% ipython --no-banner

In [1]: import numpy as np

In [2]: import numpy.linalg as la

In [3]: np.set_printoptions(precision=2, suppress=True, linewidth=160, floatmode="fixed")

In [4]: def rnd(a):
   ...:     return np.round(a, 2) + 0
   ...: 

In [5]: M = np.load("dump.npy")

In [6]: M
Out[6]: 
array([[7, 0, 0, 0, 0, 0, 0, 0, 0, 0, 0, 0],
       [0, 0, 0, 0, 0, 0, 0, 0, 0, 0, 0, 0],
       [0, 0, 2, 0, 0, 0, 0, 0, 0, 0, 0, 0],
       [0, 0, 0, 1, 0, 0, 0, 0, 0, 0, 0, 0],
       [0, 0, 0, 0, 5, 0, 0, 0, 0, 0, 0, 0],
       [0, 0, 0, 0, 0, 2, 0, 0, 0, 0, 0, 0],
       [0, 0, 0, 0, 0, 0, 0, 0, 0, 0, 0, 0],
       [0, 0, 0, 0, 0, 0, 0, 7, 0, 0, 0, 0],
       [0, 0, 0, 0, 0, 0, 0, 0, 4, 0, 0, 0],
       [0, 0, 0, 0, 0, 0, 0, 0, 0, 9, 0, 0],
       [0, 0, 0, 0, 0, 0, 0, 0, 0, 0, 4, 0],
       [0, 0, 0, 0, 0, 0, 0, 0, 0, 0, 0, 5]])

In [7]: np.flatnonzero(la.matrix_power((M != 0) + (M.T != 0) + np.eye(12), 12)[0])
Out[7]: array([0])

In [8]: rnd(la.det(M))
Out[8]: np.float64(0.0)

In [9]: np.argsort(-la.norm(M, axis=0).round(6), kind="stable")[:3]
Out[9]: array([9, 0, 7])

In [10]: rng = np.random.default_rng(26)

In [11]: labels = rng.permutation(12)

In [12]: labels
Out[12]: array([ 8, 11, 10,  7,  2,  5,  0,  3,  6,  1,  9,  4])

In [13]: other = M[labels][:, labels]

In [14]: rnd(np.sort(np.abs(la.eigvals(other))))
Out[14]: array([0.00, 0.00, 1.00, 2.00, 2.00, 4.00, 4.00, 5.00, 5.00, 7.00, 7.00, 9.00])

In [15]: other
Out[15]: 
array([[4, 0, 0, 0, 0, 0, 0, 0, 0, 0, 0, 0],
       [0, 5, 0, 0, 0, 0, 0, 0, 0, 0, 0, 0],
       [0, 0, 4, 0, 0, 0, 0, 0, 0, 0, 0, 0],
       [0, 0, 0, 7, 0, 0, 0, 0, 0, 0, 0, 0],
       [0, 0, 0, 0, 2, 0, 0, 0, 0, 0, 0, 0],
       [0, 0, 0, 0, 0, 2, 0, 0, 0, 0, 0, 0],
       [0, 0, 0, 0, 0, 0, 7, 0, 0, 0, 0, 0],
       [0, 0, 0, 0, 0, 0, 0, 1, 0, 0, 0, 0],
       [0, 0, 0, 0, 0, 0, 0, 0, 0, 0, 0, 0],
       [0, 0, 0, 0, 0, 0, 0, 0, 0, 0, 0, 0],
       [0, 0, 0, 0, 0, 0, 0, 0, 0, 0, 9, 0],
       [0, 0, 0, 0, 0, 0, 0, 0, 0, 0, 0, 5]])

In [16]: np.allclose(M @ M.T, M.T @ M)
Out[16]: True

In [17]: rnd(np.abs(la.eigvals(M)).max())
Out[17]: np.float64(9.0)

In [18]: np.allclose(M, M.T)
Out[18]: True

In [19]: rnd(la.det(M))
Out[19]: np.float64(0.0)

In [20]: rnd(np.sort(np.abs(la.eigvals(M))))
Out[20]: array([0.00, 0.00, 1.00, 2.00, 2.00, 4.00, 4.00, 5.00, 5.00, 7.00, 7.00, 9.00])

In [21]: w, evecs = la.eigh(M)

In [22]: rnd(la.eigvalsh(M @ M))
Out[22]: array([ 0.00,  0.00,  1.00,  4.00,  4.00, 16.00, 16.00, 25.00, 25.00, 49.00, 49.00, 81.00])

In [23]: evecs.T @ evecs
Out[23]: 
array([[1.00, 0.00, 0.00, 0.00, 0.00, 0.00, 0.00, 0.00, 0.00, 0.00, 0.00, 0.00],
       [0.00, 1.00, 0.00, 0.00, 0.00, 0.00, 0.00, 0.00, 0.00, 0.00, 0.00, 0.00],
       [0.00, 0.00, 1.00, 0.00, 0.00, 0.00, 0.00, 0.00, 0.00, 0.00, 0.00, 0.00],
       [0.00, 0.00, 0.00, 1.00, 0.00, 0.00, 0.00, 0.00, 0.00, 0.00, 0.00, 0.00],
       [0.00, 0.00, 0.00, 0.00, 1.00, 0.00, 0.00, 0.00, 0.00, 0.00, 0.00, 0.00],
       [0.00, 0.00, 0.00, 0.00, 0.00, 1.00, 0.00, 0.00, 0.00, 0.00, 0.00, 0.00],
       [0.00, 0.00, 0.00, 0.00, 0.00, 0.00, 1.00, 0.00, 0.00, 0.00, 0.00, 0.00],
       [0.00, 0.00, 0.00, 0.00, 0.00, 0.00, 0.00, 1.00, 0.00, 0.00, 0.00, 0.00],
       [0.00, 0.00, 0.00, 0.00, 0.00, 0.00, 0.00, 0.00, 1.00, 0.00, 0.00, 0.00],
       [0.00, 0.00, 0.00, 0.00, 0.00, 0.00, 0.00, 0.00, 0.00, 1.00, 0.00, 0.00],
       [0.00, 0.00, 0.00, 0.00, 0.00, 0.00, 0.00, 0.00, 0.00, 0.00, 1.00, 0.00],
       [0.00, 0.00, 0.00, 0.00, 0.00, 0.00, 0.00, 0.00, 0.00, 0.00, 0.00, 1.00]])

In [24]: rnd(la.svd(M, compute_uv=False))
Out[24]: array([9.00, 7.00, 7.00, 5.00, 5.00, 4.00, 4.00, 2.00, 2.00, 1.00, 0.00, 0.00])

In [25]: np.unique(w.round(6) + 0, return_counts=True)[1]
Out[25]: array([2, 1, 2, 2, 2, 2, 1])

In [26]: w.sum(), np.trace(M)
Out[26]: (np.float64(46.0), np.int64(46))

In [27]: w
Out[27]: array([0.00, 0.00, 1.00, 2.00, 2.00, 4.00, 4.00, 5.00, 5.00, 7.00, 7.00, 9.00])

In [28]: mat = np.loadtxt("x.csv", delimiter=",")

In [29]: mat
Out[29]: 
array([[0.00, 0.00, 1.00, 0.00],
       [0.00, 0.00, 0.00, 0.00],
       [1.00, 0.00, 0.00, 0.00],
       [0.00, 0.00, 0.00, 0.00]])

In [30]: w, evecs = la.eigh(mat)

In [31]: np.unique(w.round(6) + 0, return_counts=True)[1]
Out[31]: array([1, 2, 1])

In [32]: rnd(evecs.T @ evecs)
Out[32]: 
array([[1.00, 0.00, 0.00, 0.00],
       [0.00, 1.00, 0.00, 0.00],
       [0.00, 0.00, 1.00, 0.00],
       [0.00, 0.00, 0.00, 1.00]])

In [33]: rnd(la.eigvalsh(mat + -2 * np.eye(4)))
Out[33]: array([-3.00, -2.00, -2.00, -1.00])

In [34]: left, s, Vh = la.svd(mat, full_matrices=False)

In [35]: np.allclose(left * s @ Vh, mat)
Out[35]: True

In [36]: rnd(np.sqrt((s ** 2).sum())), rnd(la.norm(mat))
Out[36]: (np.float64(1.41), np.float64(1.41))

In [37]: Vh @ Vh.T
Out[37]: 
array([[1.00, 0.00, 0.00, 0.00],
       [0.00, 1.00, 0.00, 0.00],
       [0.00, 0.00, 1.00, 0.00],
       [0.00, 0.00, 0.00, 1.00]])

In [38]: left.T @ mat @ Vh.T
Out[38]: 
array([[1.00, 0.00, 0.00, 0.00],
       [0.00, 1.00, 0.00, 0.00],
       [0.00, 0.00, 0.00, 0.00],
       [0.00, 0.00, 0.00, 0.00]])

In [39]: left.shape, s.shape, Vh.shape
Out[39]: ((4, 4), (4,), (4, 4))

In [40]: left, s, Vh = la.svd(mat)

In [41]: evecs = Vh[:(s > 1e-8).sum()]

In [42]: vec = mat[1] + 4 * mat[3] + rng.integers(2) * np.eye(4)[1]

In [43]: vec
Out[43]: array([0.00, 1.00, 0.00, 0.00])

In [44]: np.diag(evecs.T @ evecs)
Out[44]: array([1.00, 0.00, 1.00, 0.00])

In [45]: rnd(la.norm(vec - evecs.T @ evecs @ vec))
Out[45]: np.float64(1.0)

In [46]: K = np.load("out12.npy")

In [47]: rnd(K)
Out[47]: 
array([[ 0.23,  0.05,  0.23, -0.05, -0.23,  0.05,  0.05, -0.23,  0.05,  0.05,  0.05],
       [ 0.05,  0.01,  0.05, -0.01, -0.05,  0.01,  0.01, -0.05,  0.01,  0.01,  0.01],
       [ 0.23,  0.05,  0.23, -0.05, -0.23,  0.05,  0.05, -0.23,  0.05,  0.05,  0.05],
       [-0.05, -0.01, -0.05,  0.01,  0.05, -0.01, -0.01,  0.05, -0.01, -0.01, -0.01],
       [-0.23, -0.05, -0.23,  0.05,  0.23, -0.05, -0.05,  0.23, -0.05, -0.05, -0.05],
       [ 0.05,  0.01,  0.05, -0.01, -0.05,  0.01,  0.01, -0.05,  0.01,  0.01,  0.01],
       [ 0.05,  0.01,  0.05, -0.01, -0.05,  0.01,  0.01, -0.05,  0.01,  0.01,  0.01],
       [-0.23, -0.05, -0.23,  0.05,  0.23, -0.05, -0.05,  0.23, -0.05, -0.05, -0.05],
       [ 0.05,  0.01,  0.05, -0.01, -0.05,  0.01,  0.01, -0.05,  0.01,  0.01,  0.01],
       [ 0.05,  0.01,  0.05, -0.01, -0.05,  0.01,  0.01, -0.05,  0.01,  0.01,  0.01],
       [ 0.05,  0.01,  0.05, -0.01, -0.05,  0.01,  0.01, -0.05,  0.01,  0.01,  0.01]])

In [48]: w, evecs = la.eigh(K)

In [49]: rnd(la.eigvalsh(K @ K))
Out[49]: array([0.00, 0.00, 0.00, 0.00, 0.00, 0.00, 0.00, 0.00, 0.00, 0.00, 1.00])

In [50]: rnd(w)
Out[50]: array([0.00, 0.00, 0.00, 0.00, 0.00, 0.00, 0.00, 0.00, 0.00, 0.00, 1.00])

In [51]: np.abs(evecs[:, -1]).round(6).argmax()
Out[51]: np.int64(0)

In [52]: rnd(la.svd(K, compute_uv=False))
Out[52]: array([1.00, 0.00, 0.00, 0.00, 0.00, 0.00, 0.00, 0.00, 0.00, 0.00, 0.00])

In [53]: np.unique(w.round(6) + 0, return_counts=True)[1]
Out[53]: array([10,  1])

In [54]: vec = np.array([2, 5, 5, 2, 1, 6, 3, 8, 3, 3, 3])

In [55]: rnd(la.eigvalsh(2 * K - np.eye(11)))
Out[55]: array([-1.00, -1.00, -1.00, -1.00, -1.00, -1.00, -1.00, -1.00, -1.00, -1.00,  1.00])

In [56]: rnd(K @ K @ vec)
Out[56]: array([ 0.51,  0.10,  0.51, -0.10, -0.51,  0.10,  0.10, -0.51,  0.10,  0.10,  0.10])

In [57]: np.trace(K)
Out[57]: np.float64(1.0)

In [58]: rnd(np.eye(11) - K)
Out[58]: 
array([[ 0.77, -0.05, -0.23,  0.05,  0.23, -0.05, -0.05,  0.23, -0.05, -0.05, -0.05],
       [-0.05,  0.99, -0.05,  0.01,  0.05, -0.01, -0.01,  0.05, -0.01, -0.01, -0.01],
       [-0.23, -0.05,  0.77,  0.05,  0.23, -0.05, -0.05,  0.23, -0.05, -0.05, -0.05],
       [ 0.05,  0.01,  0.05,  0.99, -0.05,  0.01,  0.01, -0.05,  0.01,  0.01,  0.01],
       [ 0.23,  0.05,  0.23, -0.05,  0.77,  0.05,  0.05, -0.23,  0.05,  0.05,  0.05],
       [-0.05, -0.01, -0.05,  0.01,  0.05,  0.99, -0.01,  0.05, -0.01, -0.01, -0.01],
       [-0.05, -0.01, -0.05,  0.01,  0.05, -0.01,  0.99,  0.05, -0.01, -0.01, -0.01],
       [ 0.23,  0.05,  0.23, -0.05, -0.23,  0.05,  0.05,  0.77,  0.05,  0.05,  0.05],
       [-0.05, -0.01, -0.05,  0.01,  0.05, -0.01, -0.01,  0.05,  0.99, -0.01, -0.01],
       [-0.05, -0.01, -0.05,  0.01,  0.05, -0.01, -0.01,  0.05, -0.01,  0.99, -0.01],
       [-0.05, -0.01, -0.05,  0.01,  0.05, -0.01, -0.01,  0.05, -0.01, -0.01,  0.99]])

In [59]: rnd(K @ vec)
Out[59]: array([ 0.51,  0.10,  0.51, -0.10, -0.51,  0.10,  0.10, -0.51,  0.10,  0.10,  0.10])

In [60]: T = np.stack([K, 3 * K, K[::-1]])

In [61]: la.matrix_rank(T)
Out[61]: array([1, 1, 1])

In [62]: rnd(la.det(T))
Out[62]: array([0.00, 0.00, 0.00])

In [63]: rnd(la.norm(K, 2) / la.norm(K))
Out[63]: np.float64(1.0)

In [64]: [round(float(x), 2) for x in la.svd(K, compute_uv=False)[:3]]
Out[64]: [1.0, 0.0, 0.0]

In [65]: X = np.load("m.npy")

In [66]: X
Out[66]: 
array([[ 3.29, -2.84,  1.39, -5.22,  1.81, -1.32, -0.03, -1.84],
       [ 1.58, -4.76, -5.52, -1.14,  6.06,  1.13,  6.90, -2.10],
       [-4.18,  2.24, -2.57,  4.15,  2.47,  0.73,  2.43,  1.78],
       [-4.68,  4.22, -3.80,  3.85,  0.17,  3.98, -0.38,  6.59],
       [ 5.62, -0.91,  3.97, -5.23,  1.03, -1.58, -3.35, -4.13],
       [ 3.70,  1.96,  3.85, -3.47, -4.82,  6.44, -3.15, -4.83],
       [ 2.85, -1.09, -0.44, -1.79,  4.22, -6.52,  0.94,  1.33],
       [ 0.11,  8.24,  2.26, -1.23, -2.98,  1.96, -2.74,  1.44],
       [-6.82,  0.58, -3.26,  4.03,  1.98,  1.77,  1.09,  3.67],
       [-1.33,  3.50,  0.98,  2.76,  1.79, -2.53,  0.25,  4.77],
       [-2.20,  1.19, -0.39,  1.87,  2.65, -3.01,  0.98,  5.60],
       [ 4.04, -7.96, -6.37,  3.68,  4.75,  0.78,  4.26,  0.78],
       [ 4.31,  5.37,  1.61, -2.38, -3.66, -2.51, -3.13,  5.38],
       [ 1.18, -5.56,  0.67, -3.98,  2.21, -3.74,  4.36, -5.12]])

In [67]: P = X @ la.solve(X.T @ X, X.T)

In [68]: rnd(np.trace(P))
Out[68]: np.float64(8.0)

In [69]: np.allclose(P @ P, P)
Out[69]: True

In [70]: vec = np.array([4, -2, 4, 2, 4, 1, -7, 9])

In [71]: target = X @ vec

In [72]: rnd(la.lstsq(X, target)[0])
Out[72]: array([ 4.00, -2.00,  4.00,  2.00,  4.00,  1.00, -7.00,  9.00])

In [73]: rnd(la.pinv(X) @ X)
Out[73]: 
array([[1.00, 0.00, 0.00, 0.00, 0.00, 0.00, 0.00, 0.00],
       [0.00, 1.00, 0.00, 0.00, 0.00, 0.00, 0.00, 0.00],
       [0.00, 0.00, 1.00, 0.00, 0.00, 0.00, 0.00, 0.00],
       [0.00, 0.00, 0.00, 1.00, 0.00, 0.00, 0.00, 0.00],
       [0.00, 0.00, 0.00, 0.00, 1.00, 0.00, 0.00, 0.00],
       [0.00, 0.00, 0.00, 0.00, 0.00, 1.00, 0.00, 0.00],
       [0.00, 0.00, 0.00, 0.00, 0.00, 0.00, 1.00, 0.00],
       [0.00, 0.00, 0.00, 0.00, 0.00, 0.00, 0.00, 1.00]])

In [74]: target = target + 0.1 * rng.normal(size=14)

In [75]: rnd(target)
Out[75]: array([  3.67, -50.26, -13.55,  32.04,  18.68, -14.88,  23.88,  12.71,   1.63,  42.77,  41.93,  10.95,  61.26, -60.90])

In [76]: b, *_ = la.lstsq(X, target)

In [77]: b.round()
Out[77]: array([ 4.00, -2.00,  4.00,  2.00,  4.00,  1.00, -7.00,  9.00])

In [78]: rnd(X.T @ (target - X @ b))
Out[78]: array([0.00, 0.00, 0.00, 0.00, 0.00, 0.00, 0.00, 0.00])

In [79]: gram = X.T @ X

In [80]: rnd(la.svd(X, compute_uv=False) ** 2)
Out[80]: array([543.24, 532.81, 192.50,  79.37,  40.33,  17.69,  15.92,   5.50])

In [81]: rnd(np.trace(gram)), rnd((X ** 2).sum())
Out[81]: (np.float64(1427.37), np.float64(1427.37))

In [82]: np.allclose(gram, gram.T)
Out[82]: True

In [83]: other = np.c_[X[:, :3] @ np.array([[9, 8, 6], [-6, -2, -4], [-6, 1, 3]]), np.array([-3, 4, -4, 1, 0, 4, 4, 1, 1, 0, -4, -4, -1, 0])]

In [84]: rnd(other)
Out[84]: 
array([[ 38.31,  33.39,  35.27,  -3.00],
       [ 75.90,  16.64,  11.96,   4.00],
       [-35.64, -40.49, -41.75,  -4.00],
       [-44.64, -49.68, -56.36,   1.00],
       [ 32.22,  50.75,  49.27,   0.00],
       [ -1.56,  29.53,  25.91,   4.00],
       [ 34.83,  24.54,  20.14,   4.00],
       [-62.01, -13.34, -25.52,   1.00],
       [-45.30, -58.98, -53.02,   1.00],
       [-38.85, -16.66, -19.04,   0.00],
       [-24.60, -20.37, -19.13,  -4.00],
       [122.34,  41.87,  36.97,  -4.00],
       [ -3.09,  25.35,   9.21,  -1.00],
       [ 39.96,  21.23,  31.33,   0.00]])

In [85]: la.matrix_rank(np.c_[X, other])
Out[85]: np.int64(9)

In [86]: rnd(la.lstsq(X, other[:, 0])[0])
Out[86]: array([ 9.00, -6.00, -6.00,  0.00,  0.00,  0.00,  0.00,  0.00])

In [87]: rnd(la.norm(other - X @ la.lstsq(X, other)[0], axis=0))
Out[87]: array([0.00, 0.00, 0.00, 8.64])
